$ ipython --no-banner

In [1]: import numpy as np

In [2]: np.set_printoptions(precision=2, suppress=True, linewidth=120, floatmode="fixed")

In [3]: def rd(a):
   ...:     return np.round(a, 2) + 0
   ...: 

In [4]: arr = np.load("block17.npy")

In [5]: arr
Out[5]: 
array([[ 1,  1,  1,  1, -1, -1, -1, -1],
       [ 1,  1,  1,  1,  1,  1,  1,  1],
       [ 1, -1, -1,  1, -1,  1,  1, -1]])

In [6]: M2 = np.array([[1, 1, 3],
   ...:     [1, 0, 1],
   ...:     [2, 1, 3],
   ...:     [2, 0, 1],
   ...:     [1, 3, 1],
   ...:     [2, 0, 0],
   ...:     [1, 1, 1],
   ...:     [1, 3, 1]])

In [7]: np.linalg.matrix_rank(np.vstack([arr, M2.T]))
Out[7]: np.int64(6)

In [8]: print(np.einsum("ik,kj->ij", arr, M2))
[[ 1 -5  5]
 [11  9 11]
 [ 1 -5 -1]]

In [9]: np.linalg.matrix_rank(arr @ M2)
Out[9]: np.int64(3)

In [10]: arr.reshape(2, -1)
Out[10]: 
array([[ 1,  1,  1,  1, -1, -1, -1, -1,  1,  1,  1,  1],
       [ 1,  1,  1,  1,  1, -1, -1,  1, -1,  1,  1, -1]])

In [11]: T = arr.reshape(3, 2, -1)

In [12]: np.einsum("ihd,ihd->ih", T, T)
Out[12]: 
array([[4, 4],
       [4, 4],
       [4, 4]])

In [13]: T.shape
Out[13]: (3, 2, 4)

In [14]: M2 = arr[0, 0] * arr[1:] - np.outer(arr[1:, 0], arr[0])

In [15]: M2
Out[15]: 
array([[ 0,  0,  0,  0,  2,  2,  2,  2],
       [ 0, -2, -2,  0,  0,  2,  2,  0]])

In [16]: np.linalg.matrix_rank(M2), np.linalg.matrix_rank(arr)
Out[16]: (np.int64(2), np.int64(3))

In [17]: np.flatnonzero(~M2.round(6).any(axis=1))
Out[17]: array([], dtype=int64)

In [18]: arr[:, 0] / arr[0, 0]
Out[18]: array([1.00, 1.00, 1.00])

In [19]: w1 = np.array([[-2, 2],
    ...:     [0, -1],
    ...:     [-1, 2],
    ...:     [-1, -1],
    ...:     [1, 0],
    ...:     [-2, 1],
    ...:     [-2, 1],
    ...:     [-2, -1]])

In [20]: coef = np.array([0, -2])

In [21]: act = np.maximum(M2 @ w1 + coef, 0)

In [22]: np.linalg.matrix_rank(act)
Out[22]: np.int64(0)

In [23]: (act > 0).mean(axis=0)
Out[23]: array([0.00, 0.00])

In [24]: act
Out[24]: 
array([[0, 0],
       [0, 0]])

In [25]: cent = np.array([[7, 8], [4, 5]])

In [26]: (act @ cent).round(6).argmax(axis=1)
Out[26]: array([0, 0])

In [27]: act @ cent
Out[27]: 
array([[0, 0],
       [0, 0]])

In [28]: w1 @ cent
Out[28]: 
array([[ -6,  -6],
       [ -4,  -5],
       [  1,   2],
       [-11, -13],
       [  7,   8],
       [-10, -11],
       [-10, -11],
       [-18, -21]])

In [29]: r0 = np.array([2, -1, -2])

In [30]: np.convolve(arr[2], r0)
Out[30]: array([ 2, -3, -3,  5, -1,  1,  3, -5, -1,  2])

In [31]: np.correlate(arr[2], arr[1], "full")
Out[31]: array([ 1,  0, -1,  0, -1,  0,  1,  0, -1,  0,  1,  0,  1,  0, -1])

In [32]: np.polyval(r0, arr[2])
Out[32]: array([-1,  1,  1, -1,  1, -1, -1,  1])

In [33]: mat = np.load("a.npy")

In [34]: print(mat)
[[121  -1   0  -1]
 [  2  60  -1   2]
 [ -1   0 -19   1]
 [  1   2   0 140]]

In [35]: np.abs(arr).max()
Out[35]: np.int64(1)

In [36]: rd(arr.mean(axis=0))
Out[36]: array([ 1.00,  0.33,  0.33,  1.00, -0.33,  0.33,  0.33, -0.33])

In [37]: arr - arr[0]
Out[37]: 
array([[ 0,  0,  0,  0,  0,  0,  0,  0],
       [ 0,  0,  0,  0,  2,  2,  2,  2],
       [ 0, -2, -2,  0,  0,  2,  2,  0]])

In [38]: np.zeros(3, 8)
Traceback (most recent call last):
  Cell In[38], line 1
    np.zeros(3, 8)
TypeError: Cannot interpret '8' as a data type


In [39]: arr.sum(axis=1)
Out[39]: array([0, 8, 0])

In [40]: rd(np.linalg.norm(arr))
Out[40]: np.float64(4.9)

In [41]: rd(np.linalg.svd(arr, compute_uv=False))
Out[41]: array([2.83, 2.83, 2.83])

In [42]: np.linalg.matrix_rank(arr)
Out[42]: np.int64(3)

In [43]: arr.sum(axis=0)
Out[43]: array([ 3,  1,  1,  3, -1,  1,  1, -1])

In [44]: Q, R = np.linalg.qr(mat)

In [45]: Q.shape, R.shape
Out[45]: ((4, 4), (4, 4))

In [46]: print(rd(abs(R[0, 0])), rd(np.linalg.norm(mat[:, 0])))
121.02 121.02

In [47]: np.allclose(R.T @ R, mat.T @ mat)
Out[47]: True

In [48]: rd(Q)
Out[48]: 
array([[-1.00,  0.02, -0.01, -0.01],
       [-0.02, -1.00,  0.00, -0.03],
       [ 0.01,  0.00, -1.00,  0.00],
       [-0.01, -0.03,  0.00,  1.00]])

In [49]: x0 = np.array([2, 0, 2, 0])

In [50]: rd(np.linalg.det(Q))
Out[50]: np.float64(-1.0)

In [51]: print(rd(Q.T @ (Q @ x0)))
[2.00 0.00 2.00 0.00]

In [52]: 4 - np.linalg.matrix_rank(Q - np.eye(4), tol=1e-8)
Out[52]: np.int64(1)

In [53]: rd(np.abs(np.linalg.eigvals(Q)))
Out[53]: array([1.00, 1.00, 1.00, 1.00])

In [54]: rd(np.linalg.norm(x0)), rd(np.linalg.norm(Q @ x0))
Out[54]: (np.float64(2.83), np.float64(2.83))

In [55]: rd(np.linalg.inv(Q))
Out[55]: 
array([[-1.00, -0.02,  0.01, -0.01],
       [ 0.02, -1.00,  0.00, -0.03],
       [-0.01,  0.00, -1.00,  0.00],
       [-0.01, -0.03,  0.00,  1.00]])

In [56]: rng = np.random.default_rng(3934)

In [57]: z = rng.permutation(4)

In [58]: M2 = mat[:, z] * rng.choice([-1, 1], 4)

In [59]: M2
Out[59]: 
array([[ -1, 121,   1,   0],
       [  2,   2, -60,  -1],
       [  1,  -1,   0, -19],
       [140,   1,  -2,   0]])

In [60]: Uu, _, Vt = np.linalg.svd(mat.T @ M2)

In [61]: z
Out[61]: array([3, 0, 1, 2])

In [62]: rd(Uu @ Vt)
Out[62]: 
array([[ 0.00,  1.00,  0.00,  0.00],
       [ 0.00,  0.00, -1.00,  0.00],
       [ 0.00,  0.00,  0.00,  1.00],
       [ 1.00,  0.00,  0.00,  0.00]])

In [63]: rd(np.linalg.lstsq(mat, M2)[0])
Out[63]: 
array([[ 0.00,  1.00,  0.00,  0.00],
       [ 0.00,  0.00, -1.00,  0.00],
       [ 0.00,  0.00,  0.00,  1.00],
       [ 1.00,  0.00,  0.00,  0.00]])

In [64]: Q, vecs = np.linalg.qr(mat[:, :1])[0], np.linalg.qr(mat[:, 1:])[0]

In [65]: sv = np.linalg.svd(Q.T @ vecs, compute_uv=False)

In [66]: rd(np.linalg.norm(Q @ Q.T - vecs @ vecs.T, 2))
Out[66]: np.float64(1.0)

In [67]: print((sv > 0.9).sum())
0

In [68]: J = np.load("m.npy")

In [69]: J
Out[69]: 
array([[ 0.72, -0.24,  1.08],
       [-0.78,  0.26, -1.17],
       [ 0.30, -0.10,  0.45]])

In [70]: # rows and columns are dependent

In [71]: np.argsort(-np.linalg.norm(J, axis=0).round(6), kind="stable")[:3]
Out[71]: array([2, 0, 1])

In [72]: print(rd(np.linalg.norm(J, 2) / np.linalg.norm(J)))
1.0

In [73]: r0, r1 = J[1], J[0]

In [74]: rd(r0 @ r1)
Out[74]: np.float64(-1.89)

In [75]: p = (r0 @ r1) / (r0 @ r0) * r0

In [76]: rd(np.outer(r0, r1))
Out[76]: 
array([[-0.56,  0.19, -0.84],
       [ 0.19, -0.06,  0.28],
       [-0.84,  0.28, -1.26]])

In [77]: rd(r1 - p)
Out[77]: array([0.00, 0.00, 0.00])

In [78]: np.linalg.matrix_rank(np.outer(r0, r1))
Out[78]: np.int64(1)

In [79]: print(rd((r1 - p) @ r0))
0.0

In [80]: x0 = np.array([-2, 0, -2])

In [81]: h1 = np.maximum(J @ x0, 0)

In [82]: rd(np.tanh(J @ x0))
Out[82]: array([-1.00,  1.00, -0.91])

In [83]: h1
Out[83]: array([0.00, 3.90, 0.00])

In [84]: rank = np.linalg.matrix_rank(J)

In [85]: rank
Out[85]: np.int64(1)

In [86]: ns = np.linalg.svd(J)[2][rank:].T

In [87]: np.linalg.matrix_rank(J.T @ J), np.linalg.matrix_rank(J @ J.T)
Out[87]: (np.int64(1), np.int64(1))

In [88]: print([int(np.linalg.matrix_rank(J[:i])) for i in range(1, len(J) + 1)])
[1, 1, 1]

In [89]: print([int(np.linalg.matrix_rank(J[:, :j + 1])) for j in range(3)])
[1, 1, 1]

In [90]: m1 = np.loadtxt("mat.csv", delimiter=",")

In [91]: print(m1)
[[1.00 1.00 1.00 0.00]
 [3.00 1.00 3.00 0.00]
 [3.00 1.00 3.00 0.00]
 [0.00 0.00 0.00 0.00]]

In [92]: z = rng.permutation(4)

In [93]: z
Out[93]: array([0, 2, 3, 1])

In [94]: M2 = m1[z][:, z]

In [95]: print(M2)
[[1.00 1.00 0.00 1.00]
 [3.00 3.00 0.00 1.00]
 [0.00 0.00 0.00 0.00]
 [3.00 3.00 0.00 1.00]]

In [96]: rd(np.linalg.det(M2)), rd(np.linalg.det(m1[z]))
Out[96]: (np.float64(0.0), np.float64(0.0))

In [97]: np.trace(M2)
Out[97]: np.float64(5.0)

In [98]: K = np.load("out1.npy")

In [99]: print(K)
[[ 7  0]
 [-5 -6]
 [ 0  0]]

In [100]: z = rng.permutation(2)

In [101]: M2 = K[:, z] * rng.choice([-1, 1], 2)

In [102]: print(M2)
[[ 0  7]
 [ 6 -5]
 [ 0  0]]

In [103]: Uu, _, Vt = np.linalg.svd(K.T @ M2)

In [104]: z
Out[104]: array([1, 0])

In [105]: r0 = np.array([4, 1, -2])

In [106]: E = np.array([np.roll(r0, i) for i in range(3)])

In [107]: E
Out[107]: 
array([[ 4,  1, -2],
       [-2,  4,  1],
       [ 1, -2,  4]])

In [108]: def softmax(z):
     ...:     e = np.exp(z - z.max(axis=-1, keepdims=True))
     ...:     return e / e.sum(axis=-1, keepdims=True)
     ...: 

In [109]: rd(softmax(10 * E[0]))
Out[109]: array([1.00, 0.00, 0.00])

In [110]: rd(softmax(E).sum(axis=1))
Out[110]: array([1.00, 1.00, 1.00])

In [111]: rd(softmax(E[0]))
Out[111]: array([0.95, 0.05, 0.00])

In [112]: att = E @ E.T / np.sqrt(3)

In [113]: print(rd(softmax(att)))
[[1.00 0.00 0.00]
 [0.00 1.00 0.00]
 [0.00 0.00 1.00]]

In [114]: rd(softmax(att + np.triu(np.full(att.shape, -np.inf), 1)))
Out[114]: 
array([[1.00, 0.00, 0.00],
       [0.00, 1.00, 0.00],
       [0.00, 0.00, 1.00]])

In [115]: rd(softmax(att)[0] @ E)
Out[115]: array([ 4.00,  1.00, -2.00])

In [116]: softmax(att).round(6).argmax(axis=1)
Out[116]: array([0, 1, 2])

In [117]: Q, R = np.linalg.qr(E)

In [118]: rd(Q)
Out[118]: 
array([[-0.87, -0.49,  0.00],
       [ 0.44, -0.78,  0.45],
       [-0.22,  0.39,  0.89]])

In [119]: rd(R)
Out[119]: 
array([[-4.58,  1.31,  1.31],
       [ 0.00, -4.39,  1.76],
       [ 0.00,  0.00,  4.02]])

In [120]: rd(Q @ R)
Out[120]: 
array([[ 4.00,  1.00, -2.00],
       [-2.00,  4.00,  1.00],
       [ 1.00, -2.00,  4.00]])

In [121]: rd(Q.T @ Q)
Out[121]: 
array([[1.00, 0.00, 0.00],
       [0.00, 1.00, 0.00],
       [0.00, 0.00, 1.00]])

In [122]: rd(np.abs(np.diag(R)))
Out[122]: array([4.58, 4.39, 4.02])

In [123]: r0 = np.array([-3, 0, 0])

In [124]: M2 = R + np.outer(r0, np.eye(3)[0])

In [125]: np.linalg.matrix_rank(np.linalg.inv(M2) - np.linalg.inv(R), tol=1e-8)
Out[125]: np.int64(1)

In [126]: z = rng.permutation(3)

In [127]: M2 = E[:, z] * rng.choice([-1, 1], 3)

In [128]: M2
Out[128]: 
array([[-2,  1,  4],
       [ 1,  4, -2],
       [ 4, -2,  1]])

In [129]: Uu, _, Vt = np.linalg.svd(E.T @ M2)

In [130]: rd(np.linalg.lstsq(E, M2)[0])
Out[130]: 
array([[0.00, 0.00, 1.00],
       [0.00, 1.00, 0.00],
       [1.00, 0.00, 0.00]])

In [131]: data = np.load("data.npy")

In [132]: print(data)
[[0 1 0 0]
 [1 0 1 1]
 [0 1 0 1]
 [0 1 1 0]]

In [133]: w, vecs = np.linalg.eig(data)

In [134]: print(rd(np.sort(np.linalg.eigvals(data.T))))
[-1.48 -1.00  0.31  2.17]

In [135]: Q, R = np.linalg.qr(data)

In [136]: print(np.allclose(R.T @ R, data.T @ data))
True

In [137]: rd(np.abs(np.diag(R)))
Out[137]: array([1.00, 1.73, 0.82, 0.71])

In [138]: w, vecs = np.linalg.eigh(data)

In [139]: rd(vecs.T @ vecs)
Out[139]: 
array([[1.00, 0.00, 0.00, 0.00],
       [0.00, 1.00, 0.00, 0.00],
       [0.00, 0.00, 1.00, 0.00],
       [0.00, 0.00, 0.00, 1.00]])

In [140]: print(rd(w.sum()), np.trace(data))
0.0 0

In [141]: rd(vecs @ np.diag(w) @ vecs.T)
Out[141]: 
array([[0.00, 1.00, 0.00, 0.00],
       [1.00, 0.00, 1.00, 1.00],
       [0.00, 1.00, 0.00, 1.00],
       [0.00, 1.00, 1.00, 0.00]])

In [142]: rd(np.linalg.eigvalsh(data + 3 * np.eye(4)))
Out[142]: array([1.52, 2.00, 3.31, 5.17])

In [143]: x0 = np.array([1, 1, 3, 1])

In [144]: target = data @ x0

In [145]: coef, lr = np.zeros(4), 1 / np.linalg.norm(data, 2) ** 2

In [146]: for i in range(5):
     ...:     coef -= lr * data.T @ (data @ coef - target)
     ...:     if i % 1 == 0: print(i, round(np.linalg.norm(data @ coef - target), 2))
     ...: 
0 1.36
1 0.97
2 0.73
3 0.57
4 0.45

In [147]: rd(coef)
Out[147]: array([1.28, 1.12, 2.55, 1.16])

In [148]: r0 = np.array([-1, 0, 3, -3])

In [149]: X = np.array([np.roll(r0, i) for i in range(4)])

In [150]: X
Out[150]: 
array([[-1,  0,  3, -3],
       [-3, -1,  0,  3],
       [ 3, -3, -1,  0],
       [ 0,  3, -3, -1]])

In [151]: P = np.triu(np.array([[0, 2, 1, 1], [1, 1, 1, 1], [0, 2, 2, 0], [2, 1, 0, 2]]), 1) + np.eye(4)

In [152]: M2 = P @ X @ np.linalg.inv(P)

In [153]: print(P @ X - X @ P)
[[-3.00  0.00 -3.00  6.00]
 [ 3.00  6.00  0.00  3.00]
 [ 0.00 -6.00  0.00  0.00]
 [ 0.00  0.00 -3.00 -3.00]]

In [154]: np.trace(M2), np.trace(X)
Out[154]: (np.float64(-4.0), np.int64(-4))

In [155]: x0 = np.array([0, 2, 1, 0])

In [156]: target = X @ x0

In [157]: coef, lr = np.zeros(4), 1 / np.linalg.norm(X, 2) ** 2

In [158]: for i in range(25):
     ...:     coef -= lr * X.T @ (X @ coef - target)
     ...:     if i % 5 == 0: print(i, round(np.linalg.norm(X @ coef - target), 2))
     ...: 
0 1.44
5 1.17
10 0.96
15 0.78
20 0.64

In [159]: rd(np.linalg.cond(X))
Out[159]: np.float64(5.0)

In [160]: np.einsum("ii->", X)
Out[160]: np.int64(-4)

In [161]: rd(np.linalg.det(X[::-1]))
Out[161]: np.float64(-125.0)

In [162]: np.einsum("ij,ji->", X, X)
Out[162]: np.int64(40)

In [163]: rd(np.linalg.eigvals(X).sum().real)
Out[163]: np.float64(-4.0)

In [164]: np.kron(np.eye(2, dtype=int), X)
Out[164]: 
array([[-1,  0,  3, -3,  0,  0,  0,  0],
       [-3, -1,  0,  3,  0,  0,  0,  0],
       [ 3, -3, -1,  0,  0,  0,  0,  0],
       [ 0,  3, -3, -1,  0,  0,  0,  0],
       [ 0,  0,  0,  0, -1,  0,  3, -3],
       [ 0,  0,  0,  0, -3, -1,  0,  3],
       [ 0,  0,  0,  0,  3, -3, -1,  0],
       [ 0,  0,  0,  0,  0,  3, -3, -1]])
